$ ipython --no-banner

In [1]: import numpy as np

In [2]: import numpy.linalg as la

In [3]: np.set_printoptions(suppress=True, linewidth=160)

In [4]: mat = np.load("out19.npy")

In [5]: print(mat)
[[ 0 -1 -3  0]
 [ 1  0 -3  2]
 [ 3  3  0 -2]
 [ 0 -2  2  0]]

In [6]: # skew, so no eigenvalue has a real part

In [7]: x0 = np.array([0, 0, -1, 0])

In [8]: print(np.round(la.eigvals(mat).real, 1) + 0)
[0. 0. 0. 0.]

In [9]: print(round(la.det(mat), 1))
64.0

In [10]: print(x0 @ mat @ x0)
0

In [11]: O = la.solve(np.eye(4) - mat, np.eye(4) + mat)

In [12]: print(np.round(la.det(O), 1))
1.0

In [13]: rng = np.random.default_rng(70)

In [14]: B = mat + rng.integers(-2, 3, (4, 2)) @ rng.integers(-2, 3, (2, 4))

In [15]: print(B)
[[ 2  1 -4  2]
 [-1 -2 -2  0]
 [ 1  3 -1  0]
 [-4 -6  4 -4]]

In [16]: print(np.abs(B - mat).sum(axis=1))
[ 7  7  5 14]

In [17]: print(la.matrix_rank(B - mat, tol=1e-8))
2

In [18]: M = np.cumsum(np.array([[-1, 0, 3, 3],
    ...:     [0, -3, 1, 0],
    ...:     [3, 0, -3, -3],
    ...:     [0, -3, -3, -3],
    ...:     [-2, 0, 0, -1],
    ...:     [3, -1, -3, -2],
    ...:     [1, 1, -2, 0],
    ...:     [-2, -3, -2, -3],
    ...:     [-1, -3, 0, -3],
    ...:     [2, -3, -2, 1],
    ...:     [-1, 0, -1, 2],
    ...:     [0, -2, 0, 2],
    ...:     [2, -2, 1, -2],
    ...:     [-2, -2, 1, -1],
    ...:     [1, 2, 3, 0],
    ...:     [-3, -1, -1, -3],
    ...:     [-2, 1, -1, -3],
    ...:     [2, 0, 0, -2],
    ...:     [3, -3, 1, -2],
    ...:     [-1, -1, 3, -3],
    ...:     [1, 0, 0, 2],
    ...:     [2, -3, 0, -1],
    ...:     [0, -3, 0, 0],
    ...:     [2, -1, 3, -3],
    ...:     [-1, -1, -3, -1],
    ...:     [3, -2, -1, -3]]), axis=0)

In [19]: print(M)
[[ -1   0   3   3]
 [ -1  -3   4   3]
 [  2  -3   1   0]
 [  2  -6  -2  -3]
 [  0  -6  -2  -4]
 [  3  -7  -5  -6]
 [  4  -6  -7  -6]
 [  2  -9  -9  -9]
 [  1 -12  -9 -12]
 [  3 -15 -11 -11]
 [  2 -15 -12  -9]
 [  2 -17 -12  -7]
 [  4 -19 -11  -9]
 [  2 -21 -10 -10]
 [  3 -19  -7 -10]
 [  0 -20  -8 -13]
 [ -2 -19  -9 -16]
 [  0 -19  -9 -18]
 [  3 -22  -8 -20]
 [  2 -23  -5 -23]
 [  3 -23  -5 -21]
 [  5 -26  -5 -22]
 [  5 -29  -5 -22]
 [  7 -30  -2 -25]
 [  6 -31  -5 -26]
 [  9 -33  -6 -29]]

In [20]: G = np.cov(M, rowvar=False)

In [21]: print(G.shape)
(4, 4)

In [22]: print(np.argwhere(np.triu(np.abs(np.corrcoef(M.T)) > 0.8, 1)))
[[1 3]]

In [23]: print(np.round(np.polyfit(M[:, 0], M[:, 2], 1), 1))
[-0.2 -5.6]

In [24]: print(round(np.corrcoef(M[:, 0], M[:, 2])[0, 1], 1))
-0.1

In [25]: print(G.round(1))
[[  6.4 -15.4  -1.1 -14.4]
 [-15.4  88.9  15.   79.8]
 [ -1.1  15.   18.7  11.7]
 [-14.4  79.8  11.7  81.5]]

In [26]: print(np.round(M.std(axis=0), 1))
[2.5 9.2 4.2 8.9]

In [27]: t3 = np.stack([M, -1 * M, M[::-1]])

In [28]: print(np.round(la.norm(t3, axis=(1, 2)), 1))
[131.4 131.4 131.4]

In [29]: print(la.matrix_rank(t3))
[4 4 4]

In [30]: print(t3.shape)
(3, 26, 4)
